$ python3 -q
>>> import numpy as np
>>> import numpy.linalg as la
>>> np.set_printoptions(precision=2, suppress=True, linewidth=140, legacy="1.25")
>>> data = np.loadtxt("out17.csv", delimiter=",")
>>> data
array([[ 0.6,  0.3,  2.2,  0. , -1.1,  0.6, -0.8,  0.4,  0.2, -0.4,  0.5,  1.4, -1.2],
       [ 1.7, -2.3, -0.2, -0.9,  1. , -1.6,  0.2,  1.1,  1. ,  0.7, -0.7,  0.2,  0.1],
       [ 0.5, -1.1, -0.2,  0. ,  0.7,  0.5,  0.4,  0. , -1.1,  0.9, -0.6, -0.5,  0.5],
       [-1.5,  2. , -2.5, -5. , -5.5,  6.5,  1. , 10. ,  3. ,  7.5,  6. ,  0. ,  5.5],
       [-1.4,  0.5, -0.7, -0.2, -0.4,  0.8,  1.9,  0. , -0.1, -1.1,  0.2,  0.4, -0.4],
       [-0.1,  0.3,  1. , -1.1, -0.4, -0.9,  0.1,  1.8, -0.7,  1.3, -0.1,  1.4, -0.7],
       [ 0.2, -1.3,  1.5,  0.5,  0.4, -1.9, -2. ,  1.3,  0.1,  0.4,  0.9,  0.1,  0.3],
       [-0.3,  1.1,  0.5,  0.3,  1.8,  0.5,  0.4,  0.3,  0.1,  1.2,  0.2,  1.4, -0.1],
       [ 1.2,  0.8,  0.3, -1. ,  1.2, -0.5,  0.6,  0.7, -0.2, -0.9, -0.1,  0.2, -0.2],
       [-1.2,  0.2,  0.2,  0.8,  1.6,  0.1, -1.2, -0.3,  1.2, -1.1, -1.8, -0.2,  1.7],
       [ 0.6,  0.6, -0.4, -0.2,  1.2,  0.8, -1. ,  0.4,  1.3, -1.3, -1.3,  0.8, -0.1],
       [-0.5,  0.3,  0.1, -0.2,  0.9, -0.2,  1.2,  0.4, -0.8,  0.8, -0.5, -1.5,  1.5],
       [ 0.9, -3.4, -0.4,  0. , -0.6,  1.5, -0.2, -2.7, -0.4,  0.2,  0.7,  1.5,  0.3],
       [-0.6,  0. ,  0.2,  0.6,  0.4, -2. ,  1.5,  0.7, -1.7,  0.7,  0.8,  0.2,  2.7],
       [-0.9,  1. ,  0. , -0.5,  0. , -0.4,  1.6, -0.8,  1. ,  0.2,  1.5, -1.2, -0.4],
       [ 1.3,  1.1,  0.8,  1.8, -1. ,  0.1, -0.7,  0. , -0.9, -1.2,  1.7,  1.3, -1.4],
       [ 2. , -1.6,  0.4,  1.2, -2.2,  0.3, -0.7,  1.9,  0.9, -0.8,  0.7, -0.6, -1.2],
       [-0.3, -0.3, -0.1, -0.1, -0.2, -0.5,  0.5,  0.4,  1.2, -0.6,  0.7,  0.2,  0.6],
       [ 1.4, -0.8, -0.3,  2.5,  0.2, -0.8, -1.9, -1.7, -0.3,  0.7, -0.5,  1.6,  1.4],
       [-0.3,  0.1,  0.5,  0.1,  1.2,  0.6, -0.9,  2. , -1.1, -0.5, -0.2, -2.8, -0.6],
       [ 0.6,  0.9,  0.8, -1.3, -0.9,  0.2,  0.3, -0.1, -0.1, -2.7,  0.6,  0.3,  0.9],
       [-0.5, -0.2,  2.2,  0.8, -0.4, -0.8, -0.2,  0.9,  0.5, -0.1, -0.4,  2.1, -0.5]])
>>> vec = np.array([-8, 0, -9, -3, -8, 1, 6, 1, -4, 5, 1, 5, -8])
>>> y = data @ vec
>>> np.round(la.solve(data.T @ data, data.T @ y), 2) + 0
array([-8.,  0., -9., -3., -8.,  1.,  6.,  1., -4.,  5.,  1.,  5., -8.])
>>> rng = np.random.default_rng(69)
>>> y = y + 0.05 * rng.normal(size=22)
>>> y
array([ -5.26, -17.38,  -2.97, 103.45,  33.72,  21.65, -31.75,  -0.63, -16.3 , -41.52, -23.17,  -8.92,   7.24,  -3.76,  12.79,  -2.12,
        -7.84,  -2.78, -30.42, -22.32, -17.19,  -4.52])
>>> b, *_ = la.lstsq(data, y)
>>> np.round(la.norm(y - data @ b), 2)
0.15
>>> np.round(data.T @ (y - data @ b), 2) + 0
array([0., 0., 0., 0., 0., 0., 0., 0., 0., 0., 0., 0., 0.])
>>> [round(float(la.norm(la.solve(data.T @ data + lam * np.eye(13), data.T @ y))), 2) for lam in (0, 1, 10, 100)]
[19.65, 17.91, 12.34, 5.54]
>>> b.round()
array([-8., -0., -9., -3., -8.,  1.,  6.,  1., -4.,  5.,  1.,  5., -8.])
>>> def softmax(z):
...     e = np.exp(z - z.max(axis=-1, keepdims=True))
...     return e / e.sum(axis=-1, keepdims=True)
... 
>>> np.round(softmax(data[16] + 3), 2) + 0
array([0.28, 0.01, 0.06, 0.12, 0.  , 0.05, 0.02, 0.25, 0.09, 0.02, 0.08, 0.02, 0.01])
>>> np.round(softmax(10 * data[16]), 2) + 0
array([0.73, 0.  , 0.  , 0.  , 0.  , 0.  , 0.  , 0.27, 0.  , 0.  , 0.  , 0.  , 0.  ])
>>> np.round(softmax(data[16]), 2) + 0
array([0.28, 0.01, 0.06, 0.12, 0.  , 0.05, 0.02, 0.25, 0.09, 0.02, 0.08, 0.02, 0.01])
>>> S = data @ data.T / np.sqrt(13)
>>> softmax(S).round(6).argmax(axis=1)
array([ 0,  1,  2,  3,  4,  3,  6,  7,  8,  9, 10,  3, 12, 13, 14, 15, 16,  3, 18, 19, 20, 21])
>>> other = np.c_[data[:, :2] @ np.array([[3, 3], [5, 4]]), np.array([1, 0, 0, 1, 0, 2, 3, 3, 0, 3, 0, 3, 0, 2, 3, 1, 0, 1, 2, 0, 0, 2])]
>>> other.round(2) + 0
array([[  3.3,   3. ,   1. ],
       [ -6.4,  -4.1,   0. ],
       [ -4. ,  -2.9,   0. ],
       [  5.5,   3.5,   1. ],
       [ -1.7,  -2.2,   0. ],
       [  1.2,   0.9,   2. ],
       [ -5.9,  -4.6,   3. ],
       [  4.6,   3.5,   3. ],
       [  7.6,   6.8,   0. ],
       [ -2.6,  -2.8,   3. ],
       [  4.8,   4.2,   0. ],
       [  0. ,  -0.3,   3. ],
       [-14.3, -10.9,   0. ],
       [ -1.8,  -1.8,   2. ],
       [  2.3,   1.3,   3. ],
       [  9.4,   8.3,   1. ],
       [ -2. ,  -0.4,   0. ],
       [ -2.4,  -2.1,   1. ],
       [  0.2,   1. ,   2. ],
       [ -0.4,  -0.5,   0. ],
       [  6.3,   5.4,   0. ],
       [ -2.5,  -2.3,   2. ]])
>>> np.round(la.lstsq(data, other[:, 0])[0], 2) + 0
array([3., 5., 0., 0., 0., 0., 0., 0., 0., 0., 0., 0., 0.])
>>> la.matrix_rank(np.c_[data, other])
14
>>> la.matrix_rank(other)
3
>>> np.round(la.norm(other - data @ la.lstsq(data, other)[0], axis=0), 2) + 0
array([0.  , 0.  , 3.87])
>>> X = np.load("run9.npy")
>>> X
array([[ 2.65,  0.09,  0.44, -0.55, -0.27],
       [ 0.09,  2.32, -0.42,  0.02, -0.28],
       [ 0.44, -0.42,  2.31,  0.63,  0.18],
       [-0.55,  0.02,  0.63,  2.11, -0.49],
       [-0.27, -0.28,  0.18, -0.49,  2.61]])
>>> vec = np.ones(5)
>>> for _ in range(3):
...     vec = X @ vec
...     vec /= la.norm(vec)
...     print(round(vec @ X @ vec, 2))
... 
2.41
2.64
2.8
>>> round(float(la.eigvalsh(X)[-1]), 2)
3.01
>>> vec
array([0.56, 0.05, 0.77, 0.24, 0.18])
>>> other = la.inv(X)
>>> np.round(la.cond(X), 2)
3.01
>>> (np.abs(other) > 1e-9).astype(int)
array([[1, 1, 1, 1, 1],
       [1, 1, 1, 1, 1],
       [1, 1, 1, 1, 1],
       [1, 1, 1, 1, 1],
       [1, 1, 1, 1, 1]])
>>> round(la.det(X) * la.det(other), 2)
1.0
>>> np.allclose(other, X.T)
False
>>> round(la.slogdet(X)[0], 2)
1.0
>>> la.svd(X, compute_uv=False)
array([3.01, 3.  , 3.  , 2.  , 1.  ])
>>> la.matrix_rank(X)
5
>>> np.unravel_index(np.abs(X).argmax(), X.shape)
(0, 0)
>>> np.abs(X).max()
2.65
>>> X.sum(axis=1)
array([2.36, 1.73, 3.14, 1.72, 1.75])
>>> np.count_nonzero(X)
25
>>> vals, vecs = la.eig(X)
>>> np.sort(la.eigvals(X.T))
array([1.  , 2.  , 3.  , 3.  , 3.01])
>>> round(np.prod(vals), 2)
53.94
>>> np.sort(la.eigvals(la.inv(X)))
array([0.33, 0.33, 0.33, 0.5 , 1.  ])
>>> np.allclose(X @ X.T, X.T @ X)
True
>>> np.sort(np.abs(la.eigvals(X)))
array([1.  , 2.  , 3.  , 3.  , 3.01])
>>> np.allclose(X, X.T)
True
>>> arr = np.loadtxt("arr.csv", delimiter=",")
>>> arr
array([[ 1.,  0.,  0., -2.,  0.],
       [ 0.,  3.,  0.,  0.,  2.],
       [ 0.,  0.,  2.,  0.,  0.],
       [ 1.,  0.,  0., -1.,  0.],
       [ 0., -3.,  0.,  0.,  2.]])
>>> other = arr / la.norm(arr, axis=1, keepdims=True)
>>> cov = other @ other.T
>>> np.argwhere(np.triu(np.abs(cov) > 0.95, 1))
array([], shape=(0, 2), dtype=int64)
>>> (np.abs(cov) > 0.9).astype(int)
array([[1, 0, 0, 1, 0],
       [0, 1, 0, 0, 0],
       [0, 0, 1, 0, 0],
       [1, 0, 0, 1, 0],
       [0, 0, 0, 0, 1]])
>>> (cov - 2 * np.eye(5)).round(6).argmax(axis=1)
array([3, 0, 0, 0, 0])
>>> m1 = np.load("data.npy")
>>> m1.round(2) + 0
array([[  0.77, -21.27,  -0.11,  -7.48,  19.18,  -4.11,  -0.25, -10.45,   0.77, -19.47,  20.2 ,  19.55,  -6.2 ],
       [ -0.48, -12.65,   1.63,  -6.21,  10.82,  -0.03,  -2.41,  -5.93,  -0.48, -11.19,  12.76,  11.61,  -1.86],
       [ -0.98,  -3.82,   1.86,  -3.47,   3.03,   2.04,  -2.85,  -1.41,  -0.98,  -2.92,   4.9 ,   4.02,   1.25],
       [ -0.98,  -3.74,   1.85,  -3.43,   2.97,   2.04,  -2.84,  -1.38,  -0.98,  -2.85,   4.83,   3.95,   1.27],
       [ -0.92,  -2.9 ,   1.69,  -2.99,   2.3 ,   1.98,  -2.64,  -0.97,  -0.92,  -2.11,   4.02,   3.26,   1.38],
       [ -0.91,  -2.76,   1.65,  -2.9 ,   2.19,   1.96,  -2.6 ,  -0.9 ,  -0.91,  -1.98,   3.88,   3.14,   1.39],
       [ -0.91,  -2.75,   1.65,  -2.9 ,   2.19,   1.96,  -2.6 ,  -0.9 ,  -0.91,  -1.97,   3.88,   3.14,   1.39],
       [ -0.84,  -2.08,   1.46,  -2.48,   1.67,   1.82,  -2.36,  -0.59,  -0.84,  -1.39,   3.2 ,   2.58,   1.41],
       [ -0.73,  -1.45,   1.22,  -2.01,   1.2 ,   1.6 ,  -2.05,  -0.31,  -0.73,  -0.86,   2.52,   2.03,   1.36],
       [ -0.51,  -0.65,   0.78,  -1.26,   0.62,   1.12,  -1.44,   0.  ,  -0.51,  -0.24,   1.55,   1.28,   1.1 ],
       [ -0.43,  -0.46,   0.64,  -1.03,   0.48,   0.94,  -1.21,   0.06,  -0.43,  -0.11,   1.26,   1.06,   0.97],
       [  0.02,   0.  ,  -0.02,   0.04,  -0.02,  -0.04,   0.07,  -0.02,   0.02,  -0.02,  -0.07,  -0.07,  -0.07],
       [  0.03,   0.  ,  -0.03,   0.05,  -0.03,  -0.05,   0.08,  -0.03,   0.03,  -0.03,  -0.08,  -0.09,  -0.08],
       [  0.04,  -0.01,  -0.04,   0.08,  -0.04,  -0.08,   0.12,  -0.05,   0.04,  -0.05,  -0.12,  -0.13,  -0.13],
       [  0.08,  -0.02,  -0.06,   0.15,  -0.09,  -0.15,   0.25,  -0.11,   0.08,  -0.11,  -0.26,  -0.28,  -0.27],
       [ -0.15,  -0.8 ,   1.52,  -0.45,  -1.79,   1.17,   0.4 ,  -1.36,  -0.15,  -1.51,  -2.34,  -3.71,  -1.41],
       [ -0.23,  -0.84,   1.75,  -0.59,  -1.99,   1.42,   0.29,  -1.44,  -0.23,  -1.59,  -2.51,  -4.04,  -1.41],
       [ -0.23,  -0.84,   1.76,  -0.59,  -1.99,   1.42,   0.29,  -1.44,  -0.23,  -1.59,  -2.51,  -4.04,  -1.41],
       [ -0.34,  -0.89,   2.12,  -0.81,  -2.31,   1.83,   0.11,  -1.56,  -0.34,  -1.69,  -2.77,  -4.54,  -1.38],
       [ -0.5 ,  -0.94,   2.6 ,  -1.11,  -2.74,   2.37,  -0.15,  -1.69,  -0.5 ,  -1.8 ,  -3.09,  -5.18,  -1.31],
       [ -1.19,  -0.99,   4.52,  -2.33,  -4.47,   4.62,  -1.34,  -2.09,  -1.19,  -2.04,  -4.33,  -7.66,  -0.85],
       [ -1.43,  -0.97,   5.16,  -2.74,  -5.07,   5.39,  -1.76,  -2.19,  -1.43,  -2.07,  -4.74,  -8.47,  -0.65],
       [ -1.53,  -0.95,   5.44,  -2.92,  -5.32,   5.72,  -1.95,  -2.22,  -1.53,  -2.07,  -4.91,  -8.81,  -0.55],
       [ -4.27,   0.08,  12.35,  -7.35, -11.98,  14.32,  -7.02,  -2.63,  -4.27,  -1.44,  -9.22, -17.31,   2.42],
       [ -7.42,   2.05,  19.93, -12.17, -19.66,  24.07, -13.03,  -2.43,  -7.42,   0.24, -14.05, -26.56,   6.46],
       [ -7.67,   2.23,  20.52, -12.55, -20.27,  24.84, -13.51,  -2.4 ,  -7.67,   0.39, -14.43, -27.29,   6.8 ],
       [ -8.53,   2.86,  22.55, -13.83, -22.38,  27.48, -15.16,  -2.27,  -8.53,   0.96, -15.75, -29.77,   7.96]])
>>> U, s, vt = la.svd(m1)
>>> vecs = vt[:(s > 1e-8).sum()]
>>> vec = m1[20] + 4 * m1[0] + rng.integers(2) * np.eye(13)[1]
>>> vec
array([  1.9 , -86.06,   4.06, -32.24,  72.24, -11.83,  -2.34, -43.89,   1.9 , -79.92,  76.48,  70.52, -25.65])
>>> np.diag(vecs.T @ vecs)
array([0.04, 0.29, 0.2 , 0.18, 0.21, 0.28, 0.23, 0.16, 0.04, 0.35, 0.3 , 0.46, 0.25])
>>> basis = m1[[8, 22]].astype(float)
>>> for _ in range(7):
...     idx = la.norm(m1[:, None] - basis, axis=-1).argmin(axis=1)
...     basis = np.array([m1[idx == j].mean(axis=0) for j in range(2)])
... 
>>> idx
array([0, 0, 0, 0, 0, 0, 0, 0, 0, 0, 0, 0, 0, 0, 0, 0, 0, 0, 0, 0, 0, 0, 0, 1, 1, 1, 1])
>>> basis[1] - basis[0]
array([ -6.43,   4.49,  17.14,  -9.42, -19.47,  21.16, -11.01,  -0.82,  -6.43,   2.63, -14.9 , -25.61,   6.17])
>>> np.abs(basis[1] - basis[0]).argmax()
11
>>> cen = m1 - m1.mean(axis=0)
>>> U, s, vt = la.svd(cen, full_matrices=False)
>>> s.round(2) + 0
array([101.67,  38.49,  16.04,   0.  ,   0.  ,   0.  ,   0.  ,   0.  ,   0.  ,   0.  ,   0.  ,   0.  ,   0.  ])
>>> round((s ** 2).sum() ** 2 / (s ** 4).sum(), 2)
1.34
>>> vt[0] * np.sign(vt[0, np.abs(vt[0]).argmax()])
array([ 0.11, -0.16, -0.3 ,  0.13,  0.43, -0.39,  0.18, -0.02,  0.11, -0.12,  0.36,  0.55, -0.12])
>>> la.matrix_rank(cen)
3
>>> np.abs(vt[0]).argmax()
11
>>> np.abs(U[:, 0]).argmax()
26
>>> np.round(cen.mean(axis=0), 2) + 0
array([0., 0., 0., 0., 0., 0., 0., 0., 0., 0., 0., 0., 0.])
>>> np.round(s ** 2 / (s ** 2).sum(), 2) + 0
array([0.86, 0.12, 0.02, 0.  , 0.  , 0.  , 0.  , 0.  , 0.  , 0.  , 0.  , 0.  , 0.  ])
>>> np.searchsorted(np.cumsum(s ** 2) / (s ** 2).sum(), 0.9) + 1
2
>>> J = np.loadtxt("m.csv", delimiter=",")
>>> J
array([[1., 0., 0., 0., 0., 0., 0., 0., 0., 0., 0., 0., 0.],
       [3., 1., 0., 0., 0., 0., 0., 0., 0., 0., 0., 0., 0.],
       [2., 3., 1., 0., 0., 0., 0., 0., 0., 0., 0., 0., 0.],
       [1., 0., 2., 1., 0., 0., 0., 0., 0., 0., 0., 0., 0.],
       [1., 0., 3., 3., 1., 0., 0., 0., 0., 0., 0., 0., 0.],
       [1., 0., 2., 1., 1., 1., 0., 0., 0., 0., 0., 0., 0.],
       [2., 0., 0., 1., 3., 3., 1., 0., 0., 0., 0., 0., 0.],
       [0., 3., 1., 2., 0., 2., 0., 1., 0., 0., 0., 0., 0.],
       [2., 2., 2., 2., 3., 1., 2., 1., 1., 0., 0., 0., 0.],
       [3., 1., 0., 2., 0., 3., 1., 2., 2., 1., 0., 0., 0.],
       [3., 2., 0., 0., 0., 0., 3., 2., 3., 2., 1., 0., 0.],
       [1., 3., 2., 1., 2., 3., 3., 0., 0., 2., 2., 1., 0.],
       [3., 3., 0., 3., 2., 0., 1., 2., 0., 1., 3., 3., 1.]])
>>> idx = rng.permutation(13)
>>> idx
array([ 4,  0, 10,  7,  3, 12,  9,  1, 11,  8,  2,  6,  5])
>>> other = J[idx][:, idx]
>>> np.allclose(other, J)
False
>>> np.diag(other)
array([1., 1., 1., 1., 1., 1., 1., 1., 1., 1., 1., 1., 1.])
